$ ipython --no-banner

In [1]: import numpy as np

In [2]: np.set_printoptions(precision=4, suppress=True, linewidth=120)

In [3]: def tidy(a):
   ...:     return np.round(a, 4) + 0
   ...: 

In [4]: W0 = np.load("mat.npy")

In [5]: tidy(W0)
Out[5]: 
array([[ 0.8165, -0.3408, -0.1835],
       [-0.3408,  0.367 , -0.3408],
       [-0.1835, -0.3408,  0.8165]])

In [6]: # equal to its transpose

In [7]: left, sv, Vh = np.linalg.svd(W0)

In [8]: V = Vh[:(sv > 1e-8).sum()]

In [9]: rng = np.random.default_rng(65875)

In [10]: vec = W0[2] + 5 * W0[1] + rng.integers(2) * np.eye(3)[0]

In [11]: tidy(vec)
Out[11]: array([-1.8876,  1.4944, -0.8876])

In [12]: tidy(np.diag(V.T @ V))
Out[12]: array([0.8165, 0.367 , 0.8165])

In [13]: np.allclose(V.T @ V @ vec, vec)
Out[13]: True

In [14]: tidy(V.T @ V)
Out[14]: 
array([[ 0.8165, -0.3408, -0.1835],
       [-0.3408,  0.367 , -0.3408],
       [-0.1835, -0.3408,  0.8165]])

In [15]: F = rng.normal(size=(27, 3)) + 20 * np.array([0, 2, 1])

In [16]: tidy(F)
Out[16]: 
array([[ 0.6437, 39.6701, 19.3864],
       [-0.4297, 40.6871, 19.4898],
       [ 1.8267, 39.9896, 20.8923],
       [-0.0098, 39.8694, 19.8135],
       [-1.0603, 39.8346, 20.6604],
       [-0.0937, 39.7781, 20.3521],
       [ 1.0839, 40.8807, 21.84  ],
       [ 0.5711, 39.1961, 18.8013],
       [ 0.5854, 41.0579, 18.9042],
       [ 1.1133, 38.3552, 19.1946],
       [ 1.4422, 38.4372, 18.7322],
       [ 1.199 , 39.4987, 21.0059],
       [ 0.2565, 39.0986, 20.4072],
       [ 0.3633, 39.8685, 18.457 ],
       [ 0.8922, 39.683 , 22.4914],
       [-0.9928, 40.7041, 18.1474],
       [-0.4958, 40.0547, 19.2516],
       [-0.9036, 39.1523, 20.6473],
       [-0.5686, 39.6835, 18.9509],
       [-0.4544, 40.4454, 20.6654],
       [ 0.5365, 38.248 , 18.9978],
       [ 1.1556, 40.8862, 19.0855],
       [ 0.8765, 39.2062, 20.1638],
       [ 0.201 , 39.4366, 20.3897],
       [-0.6888, 39.4056, 20.4198],
       [-0.7155, 39.0347, 20.1801],
       [-1.2179, 38.6833, 20.5159]])

In [17]: left, sv, Vh = np.linalg.svd(F, full_matrices=False)

In [18]: tidy(np.cumsum(sv ** 2) / np.sum(sv ** 2))
Out[18]: array([0.9992, 0.9996, 1.    ])

In [19]: tidy(np.sqrt((sv ** 2).sum())), tidy(np.linalg.norm(F))
Out[19]: (np.float64(230.7573), np.float64(230.7573))

In [20]: tidy(Vh @ Vh.T)
Out[20]: 
array([[1., 0., 0.],
       [0., 1., 0.],
       [0., 0., 1.]])

In [21]: tidy(sv)
Out[21]: array([230.6605,   5.0874,   4.3299])

In [22]: tidy(np.abs(Vh[0]))
Out[22]: array([0.0043, 0.8936, 0.4489])

In [23]: np.abs(left[:, 0]).round(6).argmax()
Out[23]: np.int64(6)

In [24]: tidy(left.T @ left)
Out[24]: 
array([[1., 0., 0.],
       [0., 1., 0.],
       [0., 0., 1.]])

In [25]: left.shape, sv.shape, Vh.shape
Out[25]: ((27, 3), (3,), (3, 3))

In [26]: np.allclose(left * sv @ Vh, F)
Out[26]: True

In [27]: tidy(left.T @ F @ Vh.T)
Out[27]: 
array([[230.6605,   0.    ,   0.    ],
       [  0.    ,   5.0874,   0.    ],
       [  0.    ,   0.    ,   4.3299]])
